$ python3 -q
>>> import numpy as np
>>> np.set_printoptions(precision=3, suppress=True, linewidth=200, sign=" ")
>>> def rd(a):
...     return np.round(a, 3) + 0
... 
>>> J = np.loadtxt("x.csv", delimiter=",")
>>> print(J)
[[ 1.     0.9    0.81   0.729]
 [ 0.9    1.     0.9    0.81 ]
 [ 0.81   0.9    1.     0.9  ]
 [ 0.729  0.81   0.9    1.   ]]
>>> # symmetric, so the eigenvalues are real
>>> other = np.linalg.inv(J)
>>> print(rd(np.linalg.cond(J)))
57.473
>>> left, s, Vh = np.linalg.svd(J, full_matrices=False)
>>> print(rd(left.T @ J @ Vh.T))
[[ 3.527  0.     0.     0.   ]
 [ 0.     0.31   0.     0.   ]
 [ 0.     0.     0.102  0.   ]
 [ 0.     0.     0.     0.061]]
>>> print(np.allclose(left * s @ Vh, J))
True
>>> print(np.abs(left[:, 0]).round(6).argmax())
1
>>> print(left.shape, s.shape, Vh.shape)
(4, 4) (4,) (4, 4)
>>> print(rd(np.sqrt((s ** 2).sum())), rd(np.linalg.norm(J)))
3.542 3.542
>>> left, s, Vh = np.linalg.svd(J)
>>> print(np.argmax(s[:-1] / (s[1:] + 1e-6)) + 1)
1
>>> other = left[:, :1] @ np.diag(s[:1]) @ Vh[:1]
>>> print(rd(np.linalg.norm(J - other, 2)), rd(s[1]))
0.31 0.31
>>> print(rd(np.linalg.norm(J - other) / np.linalg.norm(J)))
0.094
>>> print(np.linalg.matrix_rank(other))
1
>>> print(np.linalg.matrix_rank(J, rtol=0.05))
2
>>> print(rd(np.abs(J - other).max()))
0.162
>>> print(rd(other))
[[ 0.838  0.881  0.881  0.838]
 [ 0.881  0.926  0.926  0.881]
 [ 0.881  0.926  0.926  0.881]
 [ 0.838  0.881  0.881  0.838]]
>>> gram = J.T @ J
>>> print(np.linalg.matrix_rank(gram))
4
>>> print(rd(np.trace(gram)), rd((J ** 2).sum()))
12.547 12.547
>>> print(rd(np.linalg.svd(J, compute_uv=False) ** 2))
[ 12.437   0.096   0.01    0.004]
>>> rng = np.random.default_rng(97650)
>>> data = (rng.random((5, 5)) < 0.3) + np.eye(5)
>>> data /= data.sum(axis=1, keepdims=True)
>>> print(data)
[[ 0.5   0.    0.5   0.    0.  ]
 [ 0.    0.5   0.5   0.    0.  ]
 [ 0.    0.5   0.5   0.    0.  ]
 [ 0.    0.    0.    0.5   0.5 ]
 [ 0.    0.25  0.25  0.25  0.25]]
>>> # rows sum to 1
>>> print(rd(np.sort(np.abs(np.linalg.eigvals(data)))[::-1]))
[ 1.    0.75  0.5   0.    0.  ]
>>> print(data.sum(axis=1))
[ 1.  1.  1.  1.  1.]
>>> print(data @ np.ones(5))
[ 1.  1.  1.  1.  1.]
>>> p = np.eye(5)[3]
>>> for _ in range(6):
...     p = p @ data
...     print(p.round(3))
... 
[ 0.   0.   0.   0.5  0.5]
[ 0.     0.125  0.125  0.375  0.375]
[ 0.     0.219  0.219  0.281  0.281]
[ 0.     0.289  0.289  0.211  0.211]
[ 0.     0.342  0.342  0.158  0.158]
[ 0.     0.381  0.381  0.119  0.119]
>>> left, s, Vh = np.linalg.svd(data)
>>> evecs = Vh[:(s > 1e-8).sum()]
>>> x = data[2] + -2 * data[0] + rng.integers(2) * np.eye(5)[1]
>>> print(x)
[-1.   1.5 -0.5  0.   0. ]
>>> print(rd(evecs.T @ evecs))
[[ 0.667 -0.333  0.333  0.     0.   ]
 [-0.333  0.667  0.333  0.     0.   ]
 [ 0.333  0.333  0.667  0.     0.   ]
 [ 0.     0.     0.     0.5    0.5  ]
 [ 0.     0.     0.     0.5    0.5  ]]
>>> print(rd(np.poly(data)))
[ 1.    -2.25   1.625 -0.375  0.     0.   ]
>>> print(np.einsum("ii->", data))
2.25
>>> print(rd(np.linalg.eigvals(data)))
[ 0.5   1.    0.75  0.    0.  ]
>>> print(rd(np.linalg.eigvals(data).sum().real))
2.25
>>> t3 = np.stack([data, -1 * data, data[::-1]])
>>> print(np.linalg.matrix_rank(t3))
[ 3  3  3]
>>> print(np.linalg.matrix_rank(t3.reshape(3, -1)))
2
>>> print(t3.sum(axis=0))
[[ 0.    0.25  0.25  0.25  0.25]
 [ 0.    0.    0.    0.5   0.5 ]
 [ 0.    0.5   0.5   0.    0.  ]
 [ 0.    0.5   0.5   0.    0.  ]
 [ 0.5   0.    0.5   0.    0.  ]]
>>> print(np.einsum("bij,cij->bc", t3, t3))
[[ 2.25 -2.25  0.75]
 [-2.25  2.25 -0.75]
 [ 0.75 -0.75  2.25]]
>>> K = np.loadtxt("dump.csv", delimiter=",")
>>> print(K)
[[  0.   0.   0.   7.]
 [  0.   0.   0.   7.]
 [  0.  34.   8.   0.]
 [  0.   4.   0.   0.]
 [  0.   7.   0.   0.]
 [  0.   0.   0.   9.]
 [  0.  16.   2.   0.]
 [  0.  19.   3.   0.]
 [  0.   0.   0.   7.]
 [  0.   0.   0.   0.]
 [  0.  19.   3.   0.]
 [  0.  13.   1.   0.]
 [  0.   0.   0.  11.]
 [  0.  31.   7.   0.]
 [  0.   0.   0.  11.]
 [  0.   0.   0.   1.]
 [  0.   0.   0.   3.]
 [  0.   1.   0.   0.]
 [  0.   1.   0.   0.]
 [  0.  10.   0.   0.]]
>>> other = np.array([[9, 2], [2, 7], [0, 1], [2, 4]])
>>> print(np.vstack([K, other.T]).shape)
(22, 4)
>>> print(K @ other)
[[  14.   28.]
 [  14.   28.]
 [  68.  246.]
 [   8.   28.]
 [  14.   49.]
 [  18.   36.]
 [  32.  114.]
 [  38.  136.]
 [  14.   28.]
 [   0.    0.]
 [  38.  136.]
 [  26.   92.]
 [  22.   44.]
 [  62.  224.]
 [  22.   44.]
 [   2.    4.]
 [   6.   12.]
 [   2.    7.]
 [   2.    7.]
 [  20.   70.]]
>>> print(np.einsum("ij->j", K))
[   0.  155.   24.   56.]
>>> print(np.linalg.matrix_rank(K @ other))
2
